In [1]: import numpy as np

In [2]: import numpy.linalg as la

In [3]: np.set_printoptions(suppress=True, linewidth=200)

In [4]: m1 = np.load("data.npy")

In [5]: print(m1)
[[-0.18  0.12 -0.3   0.06 -0.36 -0.18 -0.6 ]
 [-0.15  0.1  -0.25  0.05 -0.3  -0.15 -0.5 ]
 [-0.39  0.26 -0.65  0.13 -0.78 -0.39 -1.3 ]
 [ 0.12 -0.08  0.2  -0.04  0.24  0.12  0.4 ]
 [ 0.06 -0.04  0.1  -0.02  0.12  0.06  0.2 ]]

In [6]: # columns 0 and 5 are equal

In [7]: Uu, sig, Vh = la.svd(m1)

In [8]: print(sig.round(3) + 0)
[2.145 0.    0.    0.    0.   ]

In [9]: print(np.argmax(sig[:-1] / (sig[1:] + 1e-6)) + 1)
1

In [10]: other = Uu[:, :1] @ np.diag(sig[:1]) @ Vh[:1]

In [11]: print(la.matrix_rank(m1, rtol=0.05))
1

In [12]: print(round(float(np.abs(m1 - other).max()), 3))
0.0

In [13]: q, _ = la.qr(np.array([[1.5, 0.3, 0.6], [-0.3, -0.6, -1.0], [1.6, 2.4, 0.6]]))

In [14]: ev = np.array([1, 2, 1])

In [15]: A = q @ np.diag(ev) @ q.T

In [16]: print(A.round(3))
[[ 1.535  0.164 -0.471]
 [ 0.164  1.05  -0.144]
 [-0.471 -0.144  1.415]]

In [17]: ev, V = la.eigh(A)

In [18]: print(np.round(V.T @ A @ V, 3) + 0)
[[1. 0. 0.]
 [0. 1. 0.]
 [0. 0. 2.]]

In [19]: print(np.round(V.T @ V, 3) + 0)
[[1. 0. 0.]
 [0. 1. 0.]
 [0. 0. 1.]]

In [20]: print(np.round(la.eigvalsh(A + 2 * np.eye(3)), 3))
[3. 3. 4.]

In [21]: print(np.unique(ev.round(6) + 0, return_counts=True)[1])
[2 1]

In [22]: print(np.round(np.abs(V[:, -1]), 3))
[0.732 0.223 0.644]

In [23]: print(np.round(V @ np.diag(ev) @ V.T, 3))
[[ 1.535  0.164 -0.471]
 [ 0.164  1.05  -0.144]
 [-0.471 -0.144  1.415]]

In [24]: print(np.round(ev.sum(), 3), np.round(np.trace(A), 3))
4.0 4.0

In [25]: print(np.round(la.eigvalsh(A @ A), 3))
[1. 1. 4.]

In [26]: q, _ = la.qr(np.array([[-1.2, -1.2, -0.7, 0.6, 1.0],
    ...:     [-0.1, -0.9, 0.6, -1.3, 1.3],
    ...:     [0.1, -0.7, -0.1, -0.5, -0.5],
    ...:     [0.6, -0.1, 0.0, -0.6, -0.5],
    ...:     [-3.0, 1.7, 0.9, -0.7, 0.6]]))

In [27]: ev = np.array([3, -2, 4, 5, 1])

In [28]: data = q @ np.diag(ev) @ q.T

In [29]: print(data.round(3))
[[ 0.134 -2.214 -0.873 -0.069  1.177]
 [-2.214  2.724 -0.489 -0.294  0.82 ]
 [-0.873 -0.489  1.76   1.759  0.676]
 [-0.069 -0.294  1.759  3.807  0.258]
 [ 1.177  0.82   0.676  0.258  2.576]]

In [30]: # symmetric, so the eigenvalues are real

In [31]: print(la.lstsq(m1[:-1].T, m1[-1])[2])
1

In [32]: print(np.abs(np.diag(la.qr(m1)[1])) > 1e-9)
[ True False False False False]

In [33]: print(round(np.trace(la.pinv(m1) @ m1), 3))
1.0

In [34]: print(np.unique(m1.round(6), axis=0).shape)
(5, 7)

In [35]: print(np.allclose(m1[:-1].T @ la.lstsq(m1[:-1].T, m1[-1])[0], m1[-1]))
True
